In [1]: import numpy as np

In [2]: np.set_printoptions(precision=3, suppress=True, linewidth=200, floatmode="fixed")

In [3]: def tidy(a):
   ...:     return np.round(a, 3) + 0
   ...: 

In [4]: data = np.loadtxt("data.csv", delimiter=",")

In [5]: tidy(data)
Out[5]: 
array([[ 1.000,  0.000,  0.000,  0.000,  0.000,  0.000,  0.000,  0.000,  0.000,  0.000],
       [ 0.000,  1.000,  0.000,  0.000,  0.000,  0.000,  0.000,  0.000,  0.000,  0.000],
       [ 0.000,  0.000,  1.000,  0.000,  0.000,  0.000,  0.000,  0.000,  0.000,  0.000],
       [ 0.000,  0.000,  0.000,  1.000,  0.000,  0.000,  0.000,  0.000,  0.000,  0.000],
       [ 0.000,  0.000,  0.000,  0.000,  0.809,  0.588,  0.000,  0.000,  0.000,  0.000],
       [ 0.000,  0.000,  0.000,  0.000, -0.588,  0.809,  0.000,  0.000,  0.000,  0.000],
       [ 0.000,  0.000,  0.000,  0.000,  0.000,  0.000,  1.000,  0.000,  0.000,  0.000],
       [ 0.000,  0.000,  0.000,  0.000,  0.000,  0.000,  0.000,  1.000,  0.000,  0.000],
       [ 0.000,  0.000,  0.000,  0.000,  0.000,  0.000,  0.000,  0.000,  1.000,  0.000],
       [ 0.000,  0.000,  0.000,  0.000,  0.000,  0.000,  0.000,  0.000,  0.000,  1.000]])

In [6]: tidy(np.linalg.matrix_power(data, 4))
Out[6]: 
array([[ 1.000,  0.000,  0.000,  0.000,  0.000,  0.000,  0.000,  0.000,  0.000,  0.000],
       [ 0.000,  1.000,  0.000,  0.000,  0.000,  0.000,  0.000,  0.000,  0.000,  0.000],
       [ 0.000,  0.000,  1.000,  0.000,  0.000,  0.000,  0.000,  0.000,  0.000,  0.000],
       [ 0.000,  0.000,  0.000,  1.000,  0.000,  0.000,  0.000,  0.000,  0.000,  0.000],
       [ 0.000,  0.000,  0.000,  0.000, -0.809,  0.588,  0.000,  0.000,  0.000,  0.000],
       [ 0.000,  0.000,  0.000,  0.000, -0.588, -0.809,  0.000,  0.000,  0.000,  0.000],
       [ 0.000,  0.000,  0.000,  0.000,  0.000,  0.000,  1.000,  0.000,  0.000,  0.000],
       [ 0.000,  0.000,  0.000,  0.000,  0.000,  0.000,  0.000,  1.000,  0.000,  0.000],
       [ 0.000,  0.000,  0.000,  0.000,  0.000,  0.000,  0.000,  0.000,  1.000,  0.000],
       [ 0.000,  0.000,  0.000,  0.000,  0.000,  0.000,  0.000,  0.000,  0.000,  1.000]])

In [7]: tidy((data + data.T) / 2)
Out[7]: 
array([[1.000, 0.000, 0.000, 0.000, 0.000, 0.000, 0.000, 0.000, 0.000, 0.000],
       [0.000, 1.000, 0.000, 0.000, 0.000, 0.000, 0.000, 0.000, 0.000, 0.000],
       [0.000, 0.000, 1.000, 0.000, 0.000, 0.000, 0.000, 0.000, 0.000, 0.000],
       [0.000, 0.000, 0.000, 1.000, 0.000, 0.000, 0.000, 0.000, 0.000, 0.000],
       [0.000, 0.000, 0.000, 0.000, 0.809, 0.000, 0.000, 0.000, 0.000, 0.000],
       [0.000, 0.000, 0.000, 0.000, 0.000, 0.809, 0.000, 0.000, 0.000, 0.000],
       [0.000, 0.000, 0.000, 0.000, 0.000, 0.000, 1.000, 0.000, 0.000, 0.000],
       [0.000, 0.000, 0.000, 0.000, 0.000, 0.000, 0.000, 1.000, 0.000, 0.000],
       [0.000, 0.000, 0.000, 0.000, 0.000, 0.000, 0.000, 0.000, 1.000, 0.000],
       [0.000, 0.000, 0.000, 0.000, 0.000, 0.000, 0.000, 0.000, 0.000, 1.000]])

In [8]: tidy(np.linalg.det(data))
Out[8]: np.float64(1.0)

In [9]: tidy((data - data.T) / 2)
Out[9]: 
array([[ 0.000,  0.000,  0.000,  0.000,  0.000,  0.000,  0.000,  0.000,  0.000,  0.000],
       [ 0.000,  0.000,  0.000,  0.000,  0.000,  0.000,  0.000,  0.000,  0.000,  0.000],
       [ 0.000,  0.000,  0.000,  0.000,  0.000,  0.000,  0.000,  0.000,  0.000,  0.000],
       [ 0.000,  0.000,  0.000,  0.000,  0.000,  0.000,  0.000,  0.000,  0.000,  0.000],
       [ 0.000,  0.000,  0.000,  0.000,  0.000,  0.588,  0.000,  0.000,  0.000,  0.000],
       [ 0.000,  0.000,  0.000,  0.000, -0.588,  0.000,  0.000,  0.000,  0.000,  0.000],
       [ 0.000,  0.000,  0.000,  0.000,  0.000,  0.000,  0.000,  0.000,  0.000,  0.000],
       [ 0.000,  0.000,  0.000,  0.000,  0.000,  0.000,  0.000,  0.000,  0.000,  0.000],
       [ 0.000,  0.000,  0.000,  0.000,  0.000,  0.000,  0.000,  0.000,  0.000,  0.000],
       [ 0.000,  0.000,  0.000,  0.000,  0.000,  0.000,  0.000,  0.000,  0.000,  0.000]])

In [10]: np.allclose(data, data.T)
Out[10]: False
